% python3 -q
>>> import numpy as np
>>> from numpy import linalg as LA
>>> np.set_printoptions(precision=3, suppress=True, linewidth=140)
>>> def tidy(a):
...     return np.round(a, 3) + 0
... 
>>> X = np.loadtxt("dump.csv", delimiter=",")
>>> X
array([[ 2.,  1., -1.],
       [ 5., -6.,  3.],
       [ 5., -7.,  4.]])
>>> u = np.array([3, 5])
>>> np.convolve(X[1], u)
array([ 15.,   7., -21.,  15.])
>>> np.cross(X[1, :3], X[0, :3])
array([ 3., 11., 17.])
>>> np.correlate(X[1], X[0], "full")
array([-5., 11.,  1., -9.,  6.])
>>> A = np.loadtxt("run13.csv", delimiter=",")
>>> A
array([[-1.,  0.,  0.,  0.],
       [ 0.,  5.,  0.,  0.],
       [ 0.,  0.,  1.,  0.],
       [ 0.,  0.,  0., -5.]])
>>> ev, evecs = LA.eigh(A)
>>> vec = np.array([-3, 1, -1, -3])
>>> vec @ A @ vec / (vec @ vec), ev[0], ev[-1]
(np.float64(-2.4), np.float64(-5.0), np.float64(5.0))
>>> evecs * np.maximum(ev, 0) @ evecs.T
array([[0., 0., 0., 0.],
       [0., 5., 0., 0.],
       [0., 0., 1., 0.],
       [0., 0., 0., 0.]])
>>> ev, evecs = LA.eigh(A)
>>> np.abs(evecs[:, -1])
array([0., 1., 0., 0.])
>>> tidy(LA.eigvalsh(A + -1 * np.eye(4)))
array([-6., -2.,  0.,  4.])
>>> np.unique(ev.round(6) + 0, return_counts=True)[1]
array([1, 1, 1, 1])
>>> evecs.T @ evecs
array([[1., 0., 0., 0.],
       [0., 1., 0., 0.],
       [0., 0., 1., 0.],
       [0., 0., 0., 1.]])
>>> evecs @ np.diag(ev) @ evecs.T
array([[-1.,  0.,  0.,  0.],
       [ 0.,  5.,  0.,  0.],
       [ 0.,  0.,  1.,  0.],
       [ 0.,  0.,  0., -5.]])
>>> evecs.T @ A @ evecs
array([[-5.,  0.,  0.,  0.],
       [ 0., -1.,  0.,  0.],
       [ 0.,  0.,  1.,  0.],
       [ 0.,  0.,  0.,  5.]])
>>> ev.sum(), np.trace(A)
(np.float64(0.0), np.float64(0.0))
>>> tidy(LA.svd(A, compute_uv=False))
array([5., 5., 1., 1.])
>>> A @ A
array([[ 1.,  0.,  0.,  0.],
       [ 0., 25.,  0.,  0.],
       [ 0.,  0.,  1.,  0.],
       [ 0.,  0.,  0., 25.]])
>>> LA.matrix_rank(A - A[0, 0] * np.eye(4))
np.int64(3)
>>> tidy(LA.matrix_power(A - np.diag(np.diag(A)), 4))
array([[0., 0., 0., 0.],
       [0., 0., 0., 0.],
       [0., 0., 0., 0.],
       [0., 0., 0., 0.]])
>>> tidy(LA.norm(X, 2) / LA.norm(X))
np.float64(0.981)
>>> [round(float(x), 3) for x in LA.svd(X, compute_uv=False)[:3]]
[12.634, 2.517, 0.189]
>>> K = np.array([[2, 5, 1, 6], [8, 2, 2, 4], [4, 2, 6, 2], [1, 7, 9, 5]])
>>> vec = np.array([7, -6, 4, -3])
>>> y = K @ vec
>>> y
array([-30,  40,  34, -14])
>>> tidy(LA.solve(K.T, K[3]))
array([0., 0., 0., 1.])
>>> tidy(LA.solve(K, y + K[:, 1]))
array([ 7., -5.,  4., -3.])
>>> vec = np.array([1, 0, 1, 1])
>>> y = K @ vec
>>> c, lr = np.zeros(4), 1 / LA.norm(K, 2) ** 2
>>> for i in range(20):
...     c -= lr * K.T @ (K @ c - y)
...     if i % 5 == 0: print(i, round(LA.norm(K @ c - y), 3))
... 
0 3.651
5 1.561
10 0.778
15 0.453
>>> tidy(LA.cond(K))
np.float64(53.892)
>>> tidy(c)
array([1.113, 0.465, 0.848, 0.62 ])
>>> Q, evecs = LA.qr(K[:, :1])[0], LA.qr(K[:, 1:])[0]
>>> sv = LA.svd(Q.T @ evecs, compute_uv=False)
>>> tidy(LA.norm(Q @ Q.T - evecs @ evecs.T, 2))
np.float64(1.0)
>>> rng = np.random.default_rng(324249)
>>> idx = rng.permutation(4)
>>> idx
array([1, 2, 0, 3])
>>> Y = K[idx][:, idx]
>>> Y
array([[2, 2, 8, 4],
       [2, 6, 4, 2],
       [5, 1, 2, 6],
       [7, 9, 1, 5]])
>>> np.diag(Y)
array([2, 6, 2, 5])
>>> np.allclose(Y, K)
False
>>> data = np.loadtxt("a.csv", delimiter=",")
>>> tidy(data)
array([[-4.007,  1.838, -1.682, -1.654],
       [-1.414, -4.639, -0.903, -0.812],
       [ 2.593,  0.292, -2.371, -3.545],
       [ 0.471,  0.102, -3.966,  3.006]])
>>> idx = rng.permutation(4)
>>> Y = data[:, idx] * rng.choice([-1, 1], 4)
>>> tidy(Y)
array([[-1.654,  1.682,  1.838,  4.007],
       [-0.812,  0.903, -4.639,  1.414],
       [-3.545,  2.371,  0.292, -2.593],
       [ 3.006,  3.966,  0.102, -0.471]])
>>> Uu, _, Vt = LA.svd(data.T @ Y)
>>> tidy(LA.lstsq(data, Y)[0])
array([[ 0.,  0.,  0., -1.],
       [ 0.,  0.,  1.,  0.],
       [ 0., -1.,  0.,  0.],
       [ 1.,  0.,  0.,  0.]])
>>> tidy(data[:, 2] @ data[:, 0])
np.float64(0.0)
>>> tidy(data.T @ data)
array([[25.,  0.,  0.,  0.],
       [ 0., 25.,  0.,  0.],
       [ 0.,  0., 25.,  0.],
       [ 0.,  0.,  0., 25.]])
